% python3 -q
>>> import numpy as np
>>> from numpy import linalg as LA
>>> np.set_printoptions(suppress=True, linewidth=120)
>>> tidy = lambda a: np.round(a, 2) + 0
>>> F = np.loadtxt("sample6.csv", delimiter=",")
>>> print(F)
[[-2.  2.  0.]
 [ 2. -2.  2.]
 [ 0.  2. -2.]]
>>> tidy(LA.eigvalsh(F).min())
np.float64(-4.83)
>>> vals, evecs = LA.eig(F)
>>> tidy(F @ evecs[:, 0] - vals[0] * evecs[:, 0])
array([0., 0., 0.])
>>> X = np.load("x.npy")
>>> X
array([[ 1,  0,  0],
       [ 3,  1,  0],
       [-1,  3,  1]])
>>> P = np.triu(np.array([[1, 2, 3], [3, 0, 2], [0, 3, 1]]), 1) + np.eye(3)
>>> out = P @ X @ LA.inv(P)
>>> tidy(LA.det(out))
np.float64(1.0)
>>> tidy(np.poly(out))
array([ 1., -3.,  3., -1.])
>>> P @ X - X @ P
array([[ 3.,  9.,  0.],
       [-2.,  0., -9.],
       [ 0.,  2., -3.]])
>>> LA.matrix_rank(out)
np.int64(3)
>>> out
array([[  4.,   3., -15.],
       [  1.,   5., -11.],
       [ -1.,   5.,  -6.]])
>>> np.trace(out), np.trace(X)
(np.float64(3.0), np.int64(3))
>>> w1 = np.array([[3, -1, -1, -1, 1], [0, 0, 2, -1, -3], [1, 3, 0, -3, 0]])
>>> beta = np.array([1, 0, 1, 1, 1])
>>> hid = np.maximum(out @ w1 + beta, 0)
>>> print(hid)
[[ 0.  0.  3. 39.  0.]
 [ 0.  0. 10. 28.  0.]
 [ 0.  0. 12. 15.  0.]]
>>> print(LA.matrix_rank(hid))
2
>>> print((hid > 0).astype(int))
[[0 0 1 1 0]
 [0 0 1 1 0]
 [0 0 1 1 0]]
>>> basis = np.array([[5, 9, 0], [8, 4, 1], [9, 8, 6], [9, 4, 8], [2, 7, 9]])
>>> (hid @ basis).round(6).argmax(axis=1)
array([0, 0, 0])
>>> print(w1 @ basis)
[[ -9  18  -6]
 [  3  -9 -23]
 [  2   9 -21]]
>>> x = np.array([1, 3, -3, -2, -5])
>>> hid * x
array([[  0.,   0.,  -9., -78.,  -0.],
       [  0.,   0., -30., -56.,  -0.],
       [  0.,   0., -36., -30.,  -0.]])
>>> print(hid @ (2 * x))
[-174. -172. -132.]
>>> hid @ x
array([-87., -86., -66.])
>>> hid @ np.ones(5)
array([42., 38., 27.])
>>> Q = X.astype(float).copy()
>>> for j in range(3):
...     Q[:, j] -= Q[:, :j] @ (Q[:, :j].T @ Q[:, j])
...     Q[:, j] /= LA.norm(Q[:, j])
... 
>>> print(tidy(Q))
[[ 0.3   0.    0.95]
 [ 0.9   0.32 -0.29]
 [-0.3   0.95  0.1 ]]
>>> rng = np.random.default_rng(858)
>>> z = rng.permutation(3)
>>> z
array([1, 2, 0])
>>> out = Q[z][:, z]
>>> tidy(LA.det(out)), tidy(LA.det(Q[z]))
(np.float64(1.0), np.float64(1.0))
>>> tidy(np.sort(np.abs(LA.eigvals(out))))
array([1., 1., 1.])
>>> tidy(out)
array([[ 0.32, -0.29,  0.9 ],
       [ 0.95,  0.1 , -0.3 ],
       [ 0.  ,  0.95,  0.3 ]])
>>> print(tidy(np.diag(out)))
[0.32 0.1  0.3 ]
>>> m1 = np.array([[3, 2, 1], [3, 2, 1], [3, 2, 0]])
>>> r = LA.matrix_rank(m1)
>>> print(r)
2
>>> null = LA.svd(m1)[2][r:].T
>>> null.shape
(3, 1)
>>> print([int(LA.matrix_rank(np.delete(m1, i, axis=0))) for i in range(3)])
[2, 2, 1]
>>> print(tidy(null[:, 0] / null[np.abs(null[:, 0]).round(6).argmax(), 0]))
[-0.67  1.    0.  ]
>>> tidy(m1 @ null)
array([[0.],
       [0.],
       [0.]])
>>> LA.matrix_rank(m1.T @ m1), LA.matrix_rank(m1 @ m1.T)
(np.int64(2), np.int64(2))
>>> print(LA.matrix_power(m1, 4))
[[615 410 175]
 [615 410 175]
 [525 350 150]]
>>> (m1 - m1.T) / 2
array([[ 0. , -0.5, -1. ],
       [ 0.5,  0. , -0.5],
       [ 1. ,  0.5,  0. ]])
>>> m1.inv()
Traceback (most recent call last):
  File "<python-input-55>", line 1, in <module>
    m1.inv()
    ^^^^^^
AttributeError: 'numpy.ndarray' object has no attribute 'inv'
>>> assert m1 == m1.T
Traceback (most recent call last):
  File "<python-input-56>", line 1, in <module>
    assert m1 == m1.T
           ^^^^^^^^^^
ValueError: The truth value of an array with more than one element is ambiguous. Use a.any() or a.all()
>>> LA.determinant(m1)
Traceback (most recent call last):
  File "<python-input-57>", line 1, in <module>
    LA.determinant(m1)
    ^^^^^^^^^^^^^^
AttributeError: module 'numpy.linalg' has no attribute 'determinant'
>>> print(np.trace(m1))
5
>>> x = np.array([1, -1, -1])
>>> m1 @ np.ones(3)
array([6., 6., 5.])
>>> np.sign((m1 @ x).round(6))
array([0, 0, 1])
>>> np.einsum("ij,j->i", m1, x)
array([0, 0, 1])
>>> LA.norm(m1 @ x) <= LA.norm(m1, 2) * LA.norm(x) + 1e-9
np.True_
>>> (m1 @ x).argmax()
np.int64(2)
>>> print(m1 * x)
[[ 3 -2 -1]
 [ 3 -2 -1]
 [ 3 -2  0]]
>>> [int(LA.matrix_rank(LA.matrix_power(X, p))) for p in range(1, 4)]
[3, 3, 3]
>>> tidy(np.sort(LA.eigvals(X)))
array([1., 1., 1.])
>>> data = np.load("test15.npy")
>>> tidy(data)
array([[ 0.71,  0.  , -0.71],
       [ 0.  ,  1.  ,  0.  ],
       [ 0.71,  0.  ,  0.71]])
>>> cov = data.T @ data
>>> (data @ data.T).shape
(3, 3)
>>> tidy(LA.eigvalsh(cov)[::-1])
array([1., 1., 1.])
>>> tidy(LA.svd(data, compute_uv=False) ** 2)
array([1., 1., 1.])
>>> LA.matrix_rank(cov)
np.int64(3)
>>> print(np.trace(cov), (data ** 2).sum())
3.0 3.0
>>> arr = np.load("case10.npy")
>>> print(tidy(arr))
[[-0.38  0.91 -0.18]
 [-0.77 -0.2   0.61]
 [ 0.51  0.37  0.77]]
>>> tidy(arr[2] @ arr[1])
np.float64(0.0)
>>> tidy(LA.norm(arr[2], 1)), tidy(LA.norm(arr[2], np.inf))
(np.float64(1.66), np.float64(0.77))
>>> tidy(LA.norm(arr, axis=0))
array([1., 1., 1.])
>>> print(tidy(LA.norm(arr) ** 2 / LA.norm(arr, 2) ** 2))
3.0
>>> tidy(LA.norm(arr, axis=1))
array([1., 1., 1.])
>>> LA.norm(arr, axis=1).argmax()
np.int64(0)
>>> out = np.array([[-2, -1], [8, 9]])
>>> basis = np.array([[-5, 5], [-2, 5]])
>>> J = np.kron(out, basis)
>>> J
array([[ 10, -10,   5,  -5],
       [  4, -10,   2,  -5],
       [-40,  40, -45,  45],
       [-16,  40, -18,  45]])
>>> vals, evecs = LA.eig(J)
>>> print(tidy(np.sort(LA.eigvals(J @ J))))
[  22.22   22.22 1012.78 1012.78]
>>> tidy(J @ evecs[:, 0] - vals[0] * evecs[:, 0])
array([0., 0., 0., 0.])
>>> print(tidy(np.prod(vals)))
22500.0
>>> out = J + rng.integers(-2, 3, (4, 1)) @ rng.integers(-2, 3, (1, 4))
>>> out
array([[ 12, -12,   7,  -9],
       [  3,  -9,   1,  -3],
       [-42,  42, -47,  49],
       [-14,  38, -16,  41]])
>>> print(tidy(LA.svd(out - J, compute_uv=False)))
[9.54 0.   0.   0.  ]
>>> print(LA.matrix_rank(out - J, tol=1e-8))
1
>>> np.abs(out - J).sum(axis=1)
array([10,  5, 10, 10])
>>> w1 = np.array([[-1, -1, 0], [-1, 1, 1], [1, 2, 0], [1, -2, -1]])
>>> beta = np.array([0, -1, -1])
>>> hid = np.maximum(J @ w1 + beta, 0)
>>> (hid > 0).mean(axis=0)
array([0.5, 0. , 0. ])
>>> hid
array([[0, 0, 0],
       [3, 0, 0],
       [0, 0, 0],
       [3, 0, 0]])
>>> basis = np.array([[0, 2], [1, 4], [4, 1]])
>>> (hid @ basis).round(6).argmax(axis=1)
array([0, 1, 0, 1])
>>> hid @ basis
array([[0, 0],
       [0, 6],
       [0, 0],
       [0, 6]])
>>> Q = J.astype(float).copy()
>>> for j in range(4):
...     Q[:, j] -= Q[:, :j] @ (Q[:, :j].T @ Q[:, j])
...     Q[:, j] /= LA.norm(Q[:, j])
... 
>>> tidy(Q)
array([[ 0.23,  0.09, -0.9 , -0.36],
       [ 0.09, -0.23, -0.36,  0.9 ],
       [-0.9 , -0.36, -0.23, -0.09],
       [-0.36,  0.9 , -0.09,  0.23]])
>>> tidy(Q.T @ Q)
array([[1., 0., 0., 0.],
       [0., 1., 0., 0.],
       [0., 0., 1., 0.],
       [0., 0., 0., 1.]])
>>> A = np.loadtxt("w.csv", delimiter=",")
>>> print(A)
[[-2. -1.  2.]
 [ 2. -2. -1.]
 [-1.  2. -2.]]
>>> out = np.array([[0, -2, 0], [-1, 0, 1]])
>>> basis = np.kron(out, A)
>>> basis
array([[-0., -0.,  0.,  4.,  2., -4., -0., -0.,  0.],
       [ 0., -0., -0., -4.,  4.,  2.,  0., -0., -0.],
       [-0.,  0., -0.,  2., -4.,  4., -0.,  0., -0.],
       [ 2.,  1., -2., -0., -0.,  0., -2., -1.,  2.],
       [-2.,  2.,  1.,  0., -0., -0.,  2., -2., -1.],
       [ 1., -2.,  2., -0.,  0., -0., -1.,  2., -2.]])
>>> print(LA.matrix_rank(basis))
6
